% python3 -q
>>> import numpy as np
>>> import numpy.linalg as la
>>> np.set_printoptions(precision=4, suppress=True, linewidth=100)
>>> F = np.array([[0.0, 0.0, 0.0, 2.0, 1.0],
...     [0.0, 0.0, 0.0, 4.0, -3.0],
...     [0.0, 0.0, 0.0, 4.0, -1.0],
...     [2.0, 4.0, 4.0, 0.0, 0.0],
...     [1.0, -3.0, -1.0, 0.0, 0.0]])
>>> # looks like rank 4
>>> Uu, sig, Vh = la.svd(F, full_matrices=False)
>>> np.round(Uu.T @ Uu, 4) + 0
array([[1., 0., 0., 0., 0.],
       [0., 1., 0., 0., 0.],
       [0., 0., 1., 0., 0.],
       [0., 0., 0., 1., 0.],
       [0., 0., 0., 0., 1.]])
>>> Uu.shape, sig.shape, Vh.shape
((5, 5), (5,), (5, 5))
>>> np.round(Uu.T @ F @ Vh.T, 4) + 0
array([[6.5014, 0.    , 0.    , 0.    , 0.    ],
       [0.    , 6.5014, 0.    , 0.    , 0.    ],
       [0.    , 0.    , 2.1752, 0.    , 0.    ],
       [0.    , 0.    , 0.    , 2.1752, 0.    ],
       [0.    , 0.    , 0.    , 0.    , 0.    ]])
>>> (sig > 1e-8).sum()
np.int64(4)
>>> print(np.round(Vh @ Vh.T, 4) + 0)
[[1. 0. 0. 0. 0.]
 [0. 1. 0. 0. 0.]
 [0. 0. 1. 0. 0.]
 [0. 0. 0. 1. 0.]
 [0. 0. 0. 0. 1.]]
>>> feats = np.loadtxt("a.csv", delimiter=",")
>>> feats
array([[-0.597 , -0.5463,  0.0831],
       [ 0.4975, -0.3306, -0.7413],
       [ 0.199 ,  0.6069,  0.1725],
       [-0.597 ,  0.4732, -0.6433]])
>>> M2 = np.array([[0, 3, 0], [0, 3, 1]])
>>> Z = np.kron(M2, feats)
>>> round(la.norm(Z, 2), 4), round(la.norm(M2, 2) * la.norm(feats, 2), 4)
(np.float64(4.3028), np.float64(4.3028))
>>> print(Z)
[[-0.     -0.      0.     -1.7911 -1.639   0.2492 -0.     -0.      0.    ]
 [ 0.     -0.     -0.      1.4926 -0.9917 -2.2239  0.     -0.     -0.    ]
 [ 0.      0.      0.      0.597   1.8207  0.5175  0.      0.      0.    ]
 [-0.      0.     -0.     -1.7911  1.4195 -1.9299 -0.      0.     -0.    ]
 [-0.     -0.      0.     -1.7911 -1.639   0.2492 -0.597  -0.5463  0.0831]
 [ 0.     -0.     -0.      1.4926 -0.9917 -2.2239  0.4975 -0.3306 -0.7413]
 [ 0.      0.      0.      0.597   1.8207  0.5175  0.199   0.6069  0.1725]
 [-0.      0.     -0.     -1.7911  1.4195 -1.9299 -0.597   0.4732 -0.6433]]
>>> Z.shape
(8, 9)
>>> K = np.loadtxt("m.csv", delimiter=",")
>>> K
array([[ 1.,  0.,  0.],
       [-1.,  1.,  0.],
       [-1., -3.,  1.]])
>>> # triangular: eigenvalues sit on the diagonal
>>> vals, V = la.eig(K)
>>> np.sort(la.eigvals(K @ K))
array([1., 1., 1.])
>>> print(K @ V[:, 0] - vals[0] * V[:, 0])
[0. 0. 0.]
>>> M2 = la.inv(K)
>>> round(float(la.slogdet(K)[0]), 4)
1.0
>>> la.inv(M2)
array([[ 1.,  0.,  0.],
       [-1.,  1., -0.],
       [-1., -3.,  1.]])
>>> (np.abs(M2) > 1e-9).astype(int)
array([[1, 0, 0],
       [1, 1, 0],
       [1, 1, 1]])
>>> print(round(la.det(K) * la.det(M2), 4))
1.0
>>> r0 = np.array([5, 2, 0])
>>> M2 = K + np.outer(r0, np.eye(3)[2])
>>> la.matrix_rank(M2 - K)
np.int64(1)
>>> print(la.matrix_rank(la.inv(M2) - la.inv(K), tol=1e-8))
1
>>> M2
array([[ 1.,  0.,  5.],
       [-1.,  1.,  2.],
       [-1., -3.,  1.]])
>>> m1 = np.load("run12.npy")
>>> m1
array([[ 0, -2, -5,  0,  4,  4,  3, -5,  2],
       [ 2,  5,  2, -4, -2, -2, -3,  1, -1],
       [-1, -5,  5, -3, -2,  3,  4,  2, -1],
       [-2,  4,  1,  1,  3, -2, -3,  4,  3],
       [ 4,  0,  4, -4, -1,  2,  3, -2,  0],
       [ 4,  0,  1, -2,  3,  0,  5,  4,  3],
       [ 2,  5,  2, -4, -2, -2, -3,  1, -1],
       [ 5, -2, -5,  5, -3, -2,  3,  0, -1],
       [ 2, -5,  2,  0,  4, -5,  0,  4,  3]])
>>> np.round(np.abs(la.eigvals(m1)).max(), 4)
np.float64(7.4838)
>>> print(np.trace(m1))
10
>>> m1.inv()
Traceback (most recent call last):
  File "<python-input-38>", line 1, in <module>
    m1.inv()
    ^^^^^^
AttributeError: 'numpy.ndarray' object has no attribute 'inv'
>>> (m1 - m1.T) / 2
array([[ 0. , -2. , -2. ,  1. ,  0. ,  0. ,  0.5, -5. ,  0. ],
       [ 2. ,  0. ,  3.5, -4. , -1. , -1. , -4. ,  1.5,  2. ],
       [ 2. , -3.5,  0. , -2. , -3. ,  1. ,  1. ,  3.5, -1.5],
       [-1. ,  4. ,  2. ,  0. ,  3.5,  0. ,  0.5, -0.5,  1.5],
       [ 0. ,  1. ,  3. , -3.5,  0. , -0.5,  2.5,  0.5, -2. ],
       [ 0. ,  1. , -1. ,  0. ,  0.5,  0. ,  3.5,  3. ,  4. ],
       [-0.5,  4. , -1. , -0.5, -2.5, -3.5,  0. , -1. , -0.5],
       [ 5. , -1.5, -3.5,  0.5, -0.5, -3. ,  1. ,  0. , -2.5],
       [ 0. , -2. ,  1.5, -1.5,  2. , -4. ,  0.5,  2.5,  0. ]])
>>> assert m1 == m1.T
Traceback (most recent call last):
  File "<python-input-40>", line 1, in <module>
    assert m1 == m1.T
           ^^^^^^^^^^
ValueError: The truth value of an array with more than one element is ambiguous. Use a.any() or a.all()
>>> np.allclose(m1 @ m1.T, m1.T @ m1)
False
>>> la.determinant(m1)
Traceback (most recent call last):
  File "<python-input-42>", line 1, in <module>
    la.determinant(m1)
    ^^^^^^^^^^^^^^
AttributeError: module 'numpy.linalg' has no attribute 'determinant'
